$ python3 -q
>>> import numpy as np
>>> import numpy.linalg as la
>>> np.set_printoptions(precision=2, suppress=True, linewidth=140, sign=" ")
>>> K = np.loadtxt("sample5.csv", delimiter=",")
>>> print(K)
[[-3. -2. -2.  1. -2. -1.  0.  2. -3.  2. -2.]
 [ 3. -2. -1.  3. -1.  1. -3.  1.  1. -2. -3.]
 [-1. -2. -2. -1.  0.  0. -2. -3.  0. -1.  1.]
 [ 0.  0. -3. -1. -1. -3.  2. -1.  1.  0. -3.]
 [ 0. -3.  3.  0. -1.  1.  2.  1.  1.  1.  3.]
 [-3. -1. -2. -2. -3. -1.  0.  1.  3. -3. -1.]]
>>> rng = np.random.default_rng(1133)
>>> A2 = K + rng.integers(-2, 3, (6, 5)) @ rng.integers(-2, 3, (5, 11))
>>> print(A2)
[[ -6.   4. -12.   0. -11.  10.  -4.  -2.  -4.   5.  -3.]
 [  5.   2.  -1.  -3.   5.  -3.  -3.  -3.   7.  -8.   3.]
 [ -1.  -6.  -6.   3.  -2.   4.   0.  -9.  -2.  -1.   7.]
 [ -2. -12.   1.  -1.   3. -13.  10.   5.   3.   2.  -5.]
 [ -5.   2.  -5.  -4. -12.   9.  -4.  -5.   3.   7.   0.]
 [ -6.  -4.  -8.  -4.  -7.   1.   1.  -6.   6.  -1.   3.]]
>>> print(np.abs(A2 - K).sum(axis=1))
[ 53.  44.  34.  52.  64.  37.]
>>> print(la.matrix_rank(A2 - K, tol=1e-8))
5
>>> C2 = K.T @ K
>>> print(np.trace(C2), (K ** 2).sum())
237.0 237.0
>>> print(np.round(la.eigvalsh(C2)[::-1], 2) + 0)
[ 77.59  50.4   39.01  35.48  22.58  11.94   0.     0.     0.     0.     0.  ]
>>> print((K @ K.T).shape)
(6, 6)
>>> print(la.svd(K, compute_uv=False) ** 2)
[ 77.59  50.4   39.01  35.48  22.58  11.94]
>>> print(C2)
[[ 28.   5.  11.  13.  12.   9.  -7.  -3.   3.  -2.  -1.]
 [  5.  22.   3.  -4.  12.  -2.   4.  -4.  -2.   2.   0.]
 [ 11.   3.  31.   4.  11.  15.   7.   5.  -1.   9.  25.]
 [ 13.  -4.   4.  16.   2.   7.  -9.   7.  -7.   3.  -7.]
 [ 12.  12.  11.   2.  16.   6.  -1.  -8.  -6.   6.  10.]
 [  9.  -2.  15.   7.   6.  13.  -7.   2.  -1.   0.  12.]
 [ -7.   4.   7.  -9.  -1.  -7.  21.   3.   1.  10.   7.]
 [ -3.  -4.   5.   7.  -8.   2.   3.  17.  -2.   3.  -5.]
 [  3.  -2.  -1.  -7.  -6.  -1.   1.  -2.  21. -16.   0.]
 [ -2.   2.   9.   3.   6.   0.  10.   3. -16.  19.   7.]
 [ -1.   0.  25.  -7.  10.  12.   7.  -5.   0.   7.  33.]]
>>> print(np.allclose(C2, C2.T))
True
>>> def softmax(z):
...     e = np.exp(z - z.max(axis=-1, keepdims=True))
...     return e / e.sum(axis=-1, keepdims=True)
... 
>>> print(np.round(softmax(K[0]), 2) + 0)
[ 0.    0.01  0.01  0.14  0.01  0.02  0.05  0.38  0.    0.38  0.01]
>>> print(softmax(K).sum(axis=1))
[ 1.  1.  1.  1.  1.  1.]
>>> print(np.round(softmax(K[0] + 3), 2) + 0)
[ 0.    0.01  0.01  0.14  0.01  0.02  0.05  0.38  0.    0.38  0.01]
>>> S = K @ K.T / np.sqrt(11)
>>> print(softmax(S).round(6).argmax(axis=1))
[ 0  1  2  3  4  5]
>>> print(np.round(softmax(S + np.triu(np.full(S.shape, -np.inf), 1)), 2) + 0)
[[ 1.  0.  0.  0.  0.  0.]
 [ 0.  1.  0.  0.  0.  0.]
 [ 0.  0.  1.  0.  0.  0.]
 [ 0.  0.  0.  1.  0.  0.]
 [ 0.  0.  0.  0.  1.  0.]
 [ 0.  0.  0.  0.  0.  1.]]
>>> print(np.round(softmax(S), 2) + 0)
[[ 1.    0.    0.    0.    0.    0.  ]
 [ 0.    1.    0.    0.    0.    0.  ]
 [ 0.    0.    0.99  0.    0.    0.01]
 [ 0.    0.    0.    0.99  0.    0.01]
 [ 0.    0.    0.    0.    1.    0.  ]
 [ 0.    0.    0.    0.    0.    1.  ]]
>>> J = np.loadtxt("m.csv", delimiter=",")
>>> print(J)
[[ 0.  1.  1.  0.  0.  0.  0.  0.  1.  1.  0.  0.  0.  0.  1.]
 [ 1.  0.  1.  0.  0.  0.  0.  0.  0.  1.  0.  0.  1.  0.  1.]
 [ 1.  1.  0.  0.  0.  0.  0.  0.  1.  1.  0.  0.  0.  0.  1.]
 [ 0.  0.  0.  0.  1.  1.  1.  1.  0.  0.  1.  1.  0.  1.  0.]
 [ 0.  0.  0.  1.  0.  1.  1.  1.  0.  0.  1.  1.  0.  0.  0.]
 [ 0.  0.  0.  1.  1.  0.  1.  1.  0.  0.  0.  0.  0.  1.  0.]
 [ 0.  0.  0.  1.  1.  1.  0.  1.  0.  0.  0.  1.  0.  1.  0.]
 [ 0.  0.  0.  1.  1.  1.  1.  0.  0.  0.  1.  1.  0.  1.  0.]
 [ 1.  0.  1.  0.  0.  0.  0.  0.  0.  1.  0.  0.  1.  0.  1.]
 [ 1.  1.  1.  0.  0.  0.  0.  0.  1.  0.  0.  0.  1.  0.  1.]
 [ 0.  0.  0.  1.  1.  0.  0.  1.  0.  0.  0.  1.  0.  1.  0.]
 [ 0.  0.  0.  1.  1.  0.  1.  1.  0.  0.  1.  0.  0.  1.  0.]
 [ 0.  1.  0.  0.  0.  0.  0.  0.  1.  1.  0.  0.  0.  0.  1.]
 [ 0.  0.  0.  1.  0.  1.  1.  1.  0.  0.  1.  1.  0.  0.  0.]
 [ 1.  1.  1.  0.  0.  0.  0.  0.  1.  1.  0.  0.  1.  0.  0.]]
>>> r0 = np.array([-2, 7, 2])
>>> print(np.correlate(J[7], J[4], "full"))
[ 0.  0.  0.  0.  0.  0.  1.  2.  2.  2.  2.  2.  3.  4.  5.  3.  2.  3.  2.  2.  2.  2.  2.  0.  1.  0.  0.  0.  0.]
>>> evals, evecs = la.eigh(J)
>>> x0 = np.array([3, 3, 1, 2, 3, 1, 3, 3, 3, 3, 3, 2, 3, 1, 1])
>>> print(round(x0 @ J @ x0 / (x0 @ x0), 2), round(float(evals[0]), 2), np.round(evals[-1], 2))
4.77 -2.26 6.07
>>> print(np.round(la.eigvalsh(J[1:, 1:]), 2) + 0)
[-2.26 -2.   -1.62 -1.39 -1.37 -1.   -1.   -0.42  0.    0.    0.    0.62  4.37  6.07]
>>> print((np.sign(evecs[:, -1].round(6)) == np.sign(evecs[0, -1].round(6))).astype(int))
[ 1  1  1  0  0  0  0  0  1  1  0  0  1  0  1]
>>> print(x0 @ J @ x0)
444.0
>>> r0, r1 = J[4], J[2]
>>> print(r0 @ r0)
6.0
>>> print(r0 @ r1)
0.0
>>> pr = (r0 @ r1) / (r0 @ r0) * r0
>>> print((r1 - pr) @ r0)
0.0
>>> print(pr)
[ 0.  0.  0.  0.  0.  0.  0.  0.  0.  0.  0.  0.  0.  0.  0.]
>>> W0 = np.array([[-2, -1, 0, 1, 2, 3, 4, 5],
...     [6, 7, 8, 9, 10, 11, 12, 13],
...     [14, 15, 16, 17, 18, 19, 20, 21],
...     [22, 23, 24, 25, 26, 27, 28, 29],
...     [30, 31, 32, 33, 34, 35, 36, 37],
...     [38, 39, 40, 41, 42, 43, 44, 45],
...     [46, 47, 48, 49, 50, 51, 52, 53],
...     [54, 55, 56, 57, 58, 59, 60, 61]])
>>> print(W0)
[[-2 -1  0  1  2  3  4  5]
 [ 6  7  8  9 10 11 12 13]
 [14 15 16 17 18 19 20 21]
 [22 23 24 25 26 27 28 29]
 [30 31 32 33 34 35 36 37]
 [38 39 40 41 42 43 44 45]
 [46 47 48 49 50 51 52 53]
 [54 55 56 57 58 59 60 61]]
>>> r0, r1 = W0[5], W0[2]
>>> print(r0 @ r0)
13820
>>> pr = (r0 @ r1) / (r0 @ r0) * r0
>>> print(r1 - pr)
[-2.09 -1.51 -0.94 -0.36  0.22  0.79  1.37  1.95]
>>> print(la.matrix_rank(np.outer(r0, r1)))
1
>>> print(round(la.norm(r0 + r1) ** 2 + la.norm(r0 - r1) ** 2, 2))
32624.0
>>> print(pr)
[ 16.09  16.51  16.94  17.36  17.78  18.21  18.63  19.05]
>>> print(np.round((r1 - pr) @ r0, 2))
-0.0
>>> print(np.outer(r0, r1))
[[ 532  570  608  646  684  722  760  798]
 [ 546  585  624  663  702  741  780  819]
 [ 560  600  640  680  720  760  800  840]
 [ 574  615  656  697  738  779  820  861]
 [ 588  630  672  714  756  798  840  882]
 [ 602  645  688  731  774  817  860  903]
 [ 616  660  704  748  792  836  880  924]
 [ 630  675  720  765  810  855  900  945]]
